$ ipython --no-banner

In [1]: import numpy as np

In [2]: np.set_printoptions(precision=3, suppress=True, linewidth=140, sign=" ")

In [3]: W0 = np.load("case18.npy")

In [4]: W0
Out[4]: 
array([[-1,  1,  0,  0,  0,  0],
       [ 0,  2,  0,  0,  0,  0],
       [ 0,  2,  0,  0,  0,  0],
       [ 0,  0, -1,  1,  0,  0],
       [ 0,  0,  0,  2,  0,  0],
       [ 0,  0,  0,  2,  0,  0],
       [ 0,  0,  0,  0, -1,  1],
       [ 0,  0,  0,  0,  0,  2],
       [ 0,  0,  0,  0,  0,  2]])

In [5]: # row 2 repeats row 1

In [6]: hat = W0 @ np.linalg.solve(W0.T @ W0, W0.T)

In [7]: print(hat @ W0[:, 5])
[ 0.  0.  0.  0.  0.  0.  1.  2.  2.]

In [8]: hat
Out[8]: 
array([[ 1. ,  0. ,  0. ,  0. ,  0. ,  0. ,  0. ,  0. ,  0. ],
       [ 0. ,  0.5,  0.5,  0. ,  0. ,  0. ,  0. ,  0. ,  0. ],
       [ 0. ,  0.5,  0.5,  0. ,  0. ,  0. ,  0. ,  0. ,  0. ],
       [ 0. ,  0. ,  0. ,  1. ,  0. ,  0. ,  0. ,  0. ,  0. ],
       [ 0. ,  0. ,  0. ,  0. ,  0.5,  0.5,  0. ,  0. ,  0. ],
       [ 0. ,  0. ,  0. ,  0. ,  0.5,  0.5,  0. ,  0. ,  0. ],
       [ 0. ,  0. ,  0. ,  0. ,  0. ,  0. ,  1. ,  0. ,  0. ],
       [ 0. ,  0. ,  0. ,  0. ,  0. ,  0. ,  0. ,  0.5,  0.5],
       [ 0. ,  0. ,  0. ,  0. ,  0. ,  0. ,  0. ,  0.5,  0.5]])

In [9]: np.allclose(hat @ hat, hat)
Out[9]: True

In [10]: print(np.trace(hat))
6.0

In [11]: other = np.c_[W0[:, :4] @ np.array([[-1, -3, 2, 3], [-3, -2, -2, 0], [1, -2, 2, 0], [1, 0, 0, -2]]), np.array([-2, -2, -2, 3, 1, 3, 2, 2, 1])]

In [12]: other
Out[12]: 
array([[-2,  1, -4, -3, -2],
       [-6, -4, -4,  0, -2],
       [-6, -4, -4,  0, -2],
       [ 0,  2, -2, -2,  3],
       [ 2,  0,  0, -4,  1],
       [ 2,  0,  0, -4,  3],
       [ 0,  0,  0,  0,  2],
       [ 0,  0,  0,  0,  2],
       [ 0,  0,  0,  0,  1]])

In [13]: np.linalg.matrix_rank(np.c_[W0, other])
Out[13]: np.int64(7)

In [14]: np.linalg.matrix_rank(other)
Out[14]: np.int64(4)

In [15]: vec = np.array([1, 0, 2, 0, 1, 2])

In [16]: y = W0 @ vec

In [17]: c, lr = np.zeros(6), 1 / np.linalg.norm(W0, 2) ** 2

In [18]: for i in range(40):
    ...:     c -= lr * W0.T @ (W0 @ c - y)
    ...:     if i % 10 == 0: print(i, round(np.linalg.norm(W0 @ c - y), 3))
    ...: 
0 2.151
10 0.783
20 0.285
30 0.104

In [19]: np.round(np.linalg.cond(W0), 3)
Out[19]: np.float64(3.226)

In [20]: other = np.array([[4, -3], [0, -1], [0, 4], [4, 3], [1, 1], [2, -1]])

In [21]: np.einsum("ik,kj->ji", W0, other)
Out[21]: 
array([[-4,  0,  0,  4,  8,  8,  1,  4,  4],
       [ 2, -2, -2, -1,  6,  6, -2, -2, -2]])

In [22]: np.linalg.matrix_rank(np.vstack([W0, other.T]))
Out[22]: np.int64(6)

In [23]: print(other.T @ W0.T)
[[-4  0  0  4  8  8  1  4  4]
 [ 2 -2 -2 -1  6  6 -2 -2 -2]]

In [24]: print(W0 @ other)
[[-4  2]
 [ 0 -2]
 [ 0 -2]
 [ 4 -1]
 [ 8  6]
 [ 8  6]
 [ 1 -2]
 [ 4 -2]
 [ 4 -2]]

In [25]: other = W0 / np.sqrt((W0 ** 2).mean(axis=1, keepdims=True))

In [26]: np.linalg.matrix_rank(W0 - W0.mean(axis=1, keepdims=True))
Out[26]: np.int64(5)

In [27]: print(np.linalg.norm(other, axis=1))
[ 2.449  2.449  2.449  2.449  2.449  2.449  2.449  2.449  2.449]

In [28]: W0 - W0.mean(axis=1, keepdims=True)
Out[28]: 
array([[-1.   ,  1.   ,  0.   ,  0.   ,  0.   ,  0.   ],
       [-0.333,  1.667, -0.333, -0.333, -0.333, -0.333],
       [-0.333,  1.667, -0.333, -0.333, -0.333, -0.333],
       [ 0.   ,  0.   , -1.   ,  1.   ,  0.   ,  0.   ],
       [-0.333, -0.333, -0.333,  1.667, -0.333, -0.333],
       [-0.333, -0.333, -0.333,  1.667, -0.333, -0.333],
       [ 0.   ,  0.   ,  0.   ,  0.   , -1.   ,  1.   ],
       [-0.333, -0.333, -0.333, -0.333, -0.333,  1.667],
       [-0.333, -0.333, -0.333, -0.333, -0.333,  1.667]])

In [29]: E = 2 * np.eye(4) + np.eye(4, k=1)

In [30]: E
Out[30]: 
array([[ 2.,  1.,  0.,  0.],
       [ 0.,  2.,  1.,  0.],
       [ 0.,  0.,  2.,  1.],
       [ 0.,  0.,  0.,  2.]])

In [31]: # triangular, det is the product of the diagonal

In [32]: rng = np.random.default_rng(92)

In [33]: lab = rng.permutation(4)

In [34]: print(lab)
[ 0  2  3  1]

In [35]: other = E[lab][:, lab]

In [36]: print(other)
[[ 2.  0.  0.  1.]
 [ 0.  2.  1.  0.]
 [ 0.  0.  2.  0.]
 [ 0.  1.  0.  2.]]

In [37]: np.diag(other)
Out[37]: array([ 2.,  2.,  2.,  2.])

In [38]: w, V = np.linalg.eig(E)

In [39]: np.sort(np.linalg.eigvals(E.T))
Out[39]: array([ 2.,  2.,  2.,  2.])

In [40]: np.sort(np.linalg.eigvals(E @ E))
Out[40]: array([ 4.,  4.,  4.,  4.])

In [41]: np.sort(np.linalg.eigvals(np.linalg.inv(E)))
Out[41]: array([ 0.5,  0.5,  0.5,  0.5])

In [42]: print(w)
[ 2.  2.  2.  2.]

In [43]: other = np.array([[4, -7], [-3, 1]])

In [44]: cent = np.array([[1, 2, 1], [1, 3, 2], [2, 1, 3]])

In [45]: data = np.kron(other, cent)

In [46]: data
Out[46]: 
array([[  4,   8,   4,  -7, -14,  -7],
       [  4,  12,   8,  -7, -21, -14],
       [  8,   4,  12, -14,  -7, -21],
       [ -3,  -6,  -3,   1,   2,   1],
       [ -3,  -9,  -6,   1,   3,   2],
       [ -6,  -3,  -9,   2,   1,   3]])

In [47]: f = np.array([2, 5, 9, 3, 0, -8])

In [48]: other = data + np.outer(f, np.eye(6)[1])

In [49]: np.linalg.matrix_rank(np.linalg.inv(other) - np.linalg.inv(data), tol=1e-8)
Out[49]: np.int64(1)
